% python3 -q
>>> import numpy as np
>>> import numpy.linalg as la
>>> np.set_printoptions(precision=1, suppress=True, linewidth=100)
>>> X = np.load("sample13.npy")
>>> X
array([[ 1. ,  0. ,  0. ],
       [ 0. ,  0.7,  0.7],
       [ 0. , -0.7,  0.7]])
>>> la.matrix_rank(X)
np.int64(3)
>>> np.abs(X).max()
np.float64(1.0)
>>> np.unravel_index(np.abs(X).argmax(), X.shape)
(np.int64(0), np.int64(0))
>>> np.count_nonzero(X)
np.int64(5)
>>> print(la.svd(X, compute_uv=False))
[1. 1. 1.]
>>> X.shape
(3, 3)
>>> np.round(X.sum(axis=0), 1) + 0
array([1. , 0. , 1.4])
>>> np.round(X.sum(axis=1), 1) + 0
array([1. , 1.4, 0. ])
>>> X - X[0]
array([[ 0. ,  0. ,  0. ],
       [-1. ,  0.7,  0.7],
       [-1. , -0.7,  0.7]])
>>> K = np.load("dump.npy")
>>> K
array([[-1.9, -0.8, -4.5],
       [-3. , -3.7, -1.6],
       [ 0.5, -1.4, -4.8],
       [-1. ,  4.3,  2.3],
       [-1.3,  4.6,  1.4],
       [ 3. ,  3.7, -1.6],
       [ 3. ,  3.9, -0.7],
       [ 2.1,  1.6, -4.2],
       [-4.4,  1.6,  1.8],
       [ 2.5, -3. ,  3.2],
       [-1.2,  0. ,  4.9],
       [-0.1,  4. , -3. ],
       [ 4.4,  2. ,  1.2],
       [ 2.5, -3.4, -2.8],
       [-0.9,  4.9,  0.3],
       [ 0. , -3.5, -3.6],
       [ 2.2,  1.1,  4.4],
       [-1.8,  2.7,  3.8],
       [ 4.8,  0.7,  1.2],
       [-0.9, -2.4, -4.3],
       [ 2.8,  4.1, -0.7],
       [ 4.9, -1. , -0.3]])
>>> Y = np.c_[K[:, :1] @ np.array([[1]]), np.array([-1, 1, 2, -1, -1, -2, 0, 3, 1, 0, 3, 3, -3, 0, 2, 0, -1, 3, 3, 3, -2, 1])]
>>> Y
array([[-1.9, -1. ],
       [-3. ,  1. ],
       [ 0.5,  2. ],
       [-1. , -1. ],
       [-1.3, -1. ],
       [ 3. , -2. ],
       [ 3. ,  0. ],
       [ 2.1,  3. ],
       [-4.4,  1. ],
       [ 2.5,  0. ],
       [-1.2,  3. ],
       [-0.1,  3. ],
       [ 4.4, -3. ],
       [ 2.5,  0. ],
       [-0.9,  2. ],
       [ 0. ,  0. ],
       [ 2.2, -1. ],
       [-1.8,  3. ],
       [ 4.8,  3. ],
       [-0.9,  3. ],
       [ 2.8, -2. ],
       [ 4.9,  1. ]])
>>> la.matrix_rank(Y)
np.int64(2)
>>> np.round(la.lstsq(K, Y[:, 0])[0], 1) + 0
array([1., 0., 0.])
>>> np.round(la.norm(Y - K @ la.lstsq(K, Y)[0], axis=0), 1) + 0
array([0. , 9.1])
>>> print(np.round(la.norm(la.qr(K)[0].T @ Y, axis=0) ** 2 / ((Y ** 2).sum(axis=0) + 1e-12), 1) + 0)
[1. 0.]
